$ python3 -q
>>> import numpy as np
>>> from numpy import linalg as LA
>>> np.set_printoptions(precision=2, suppress=True, linewidth=200)
>>> def rd(a):
...     return np.round(a, 2) + 0
... 
>>> M2 = np.array([[1], [1], [-1], [-2], [-2], [1], [-1], [-2], [-2]])
>>> cent = np.array([[1, 0, 1, 1, 0, 2, 2, 0, 3, 3, 2, 3]])
>>> m1 = M2 @ cent
>>> m1
array([[ 1,  0,  1,  1,  0,  2,  2,  0,  3,  3,  2,  3],
       [ 1,  0,  1,  1,  0,  2,  2,  0,  3,  3,  2,  3],
       [-1,  0, -1, -1,  0, -2, -2,  0, -3, -3, -2, -3],
       [-2,  0, -2, -2,  0, -4, -4,  0, -6, -6, -4, -6],
       [-2,  0, -2, -2,  0, -4, -4,  0, -6, -6, -4, -6],
       [ 1,  0,  1,  1,  0,  2,  2,  0,  3,  3,  2,  3],
       [-1,  0, -1, -1,  0, -2, -2,  0, -3, -3, -2, -3],
       [-2,  0, -2, -2,  0, -4, -4,  0, -6, -6, -4, -6],
       [-2,  0, -2, -2,  0, -4, -4,  0, -6, -6, -4, -6]])
>>> rd(LA.norm(m1, "nuc"))
np.float64(29.7)
>>> rd(LA.norm(m1, 2))
np.float64(29.7)
>>> m1[2] @ m1[7]
np.int64(84)
>>> mat = np.load("test16.npy")
>>> mat
array([[-1, -2,  1,  2],
       [ 2,  1, -2, -2],
       [ 2, -1, -2,  1],
       [ 0,  1,  0,  2],
       [ 0,  0,  0,  0],
       [-2,  2,  2,  1],
       [-1, -2,  1,  1],
       [ 1,  2, -1,  1],
       [-2,  0,  2, -2],
       [ 2,  1, -2,  1],
       [-2,  1,  2,  0],
       [-2,  2,  2,  0]])
>>> Xc = mat - mat.mean(axis=0)
>>> evecs = LA.svd(Xc)[2][:3]
>>> M2 = Xc - Xc @ evecs.T @ evecs
>>> LA.norm(M2, axis=1).round(6).argmax()
np.int64(0)
>>> rd(np.diag(evecs.T @ evecs))
array([0.5, 1. , 0.5, 1. ])
>>> rd((Xc @ evecs.T).std(axis=0))
array([2.25, 1.45, 1.17])
>>> rd(np.cov(Xc @ evecs.T, rowvar=False))
array([[5.51, 0.  , 0.  ],
       [0.  , 2.31, 0.  ],
       [0.  , 0.  , 1.49]])
>>> X = np.load("case8.npy")
>>> X
array([[19,  0, 16,  5,  5, 11,  0, 20,  0,  0,  0,  0],
       [ 4,  0, 37, 23,  0, 33,  0, 12,  0,  2, 20, 13],
       [ 6,  4,  0,  0, 24,  0,  0,  0, 10,  0,  0,  0],
       [35,  0, 30,  4, 12, 18,  0, 35,  0,  0,  0,  0],
       [ 0,  4, 18,  0,  0, 22,  4,  8, 16,  0, 25,  2],
       [ 0,  0,  0,  0, 10,  0, 29,  0,  9,  6,  6,  0],
       [ 0, 24, 34,  0,  0, 21,  0,  3, 22,  3,  6,  0],
       [ 0, 27,  8,  0,  0,  0,  0,  0, 33,  0,  0,  0],
       [14,  5, 69, 37,  0, 52,  0, 18,  0,  3, 14, 20],
       [ 8, 11,  0,  0, 31,  0,  0,  0,  0,  9,  0,  0],
       [19,  0,  1, 14,  6,  8,  0, 20,  0,  0,  7,  0],
       [ 0, 12,  8, 38,  3, 13, 40,  0,  0, 41, 37, 38],
       [ 5,  0,  0, 19,  9,  0, 15,  1,  0,  5, 18, 10],
       [ 0, 16,  0,  0,  0,  0,  7,  0, 22,  3,  0,  0],
       [ 1,  0, 22, 26,  0, 27,  4,  9,  0,  5, 29, 16],
       [ 4,  6,  7, 20, 18,  2,  8,  0,  0, 18,  7, 16],
       [ 0,  6, 23, 47,  5, 25, 25,  0,  0, 34, 36, 39],
       [10,  0,  0,  0,  0,  0,  0, 14, 16,  0,  0,  0],
       [18,  1, 47,  9,  0, 28,  0, 20,  0,  0,  0,  0],
       [ 0, 18,  0,  0,  5,  0, 13,  0,  8, 19,  2,  7],
       [ 0, 19,  4,  0,  0,  0, 16,  0, 11, 20,  9,  9],
       [ 0,  6, 34,  5,  0, 30,  0, 12, 10,  0, 18,  3],
       [ 0,  6, 17, 23,  0, 25, 25,  0,  6, 20, 40, 23],
       [ 0, 26,  0,  0,  0,  0, 13,  0, 30, 10,  0,  0],
       [ 0,  0, 26, 27,  0, 33,  7, 10,  0,  6, 36, 18],
       [ 0, 21,  9,  0,  0, 11, 22,  0, 27, 15, 25,  5]])
>>> cent = X[[16, 9]].astype(float)
>>> for _ in range(3):
...     z = LA.norm(X[:, None] - cent, axis=-1).argmin(axis=1)
...     cent = np.array([X[z == j].mean(axis=0) for j in range(2)])
... 
>>> z
array([1, 0, 1, 1, 1, 1, 1, 1, 0, 1, 1, 0, 1, 1, 0, 1, 0, 1, 1, 1, 1, 1, 0, 1, 0, 1])
>>> np.bincount(z)
array([ 7, 19])
>>> rd(cent[1] - cent[0])
array([  3.81,   5.49, -17.91, -27.57,   5.17, -21.77,  -7.74,   0.  ,  10.41, -10.17, -23.81, -21.12])
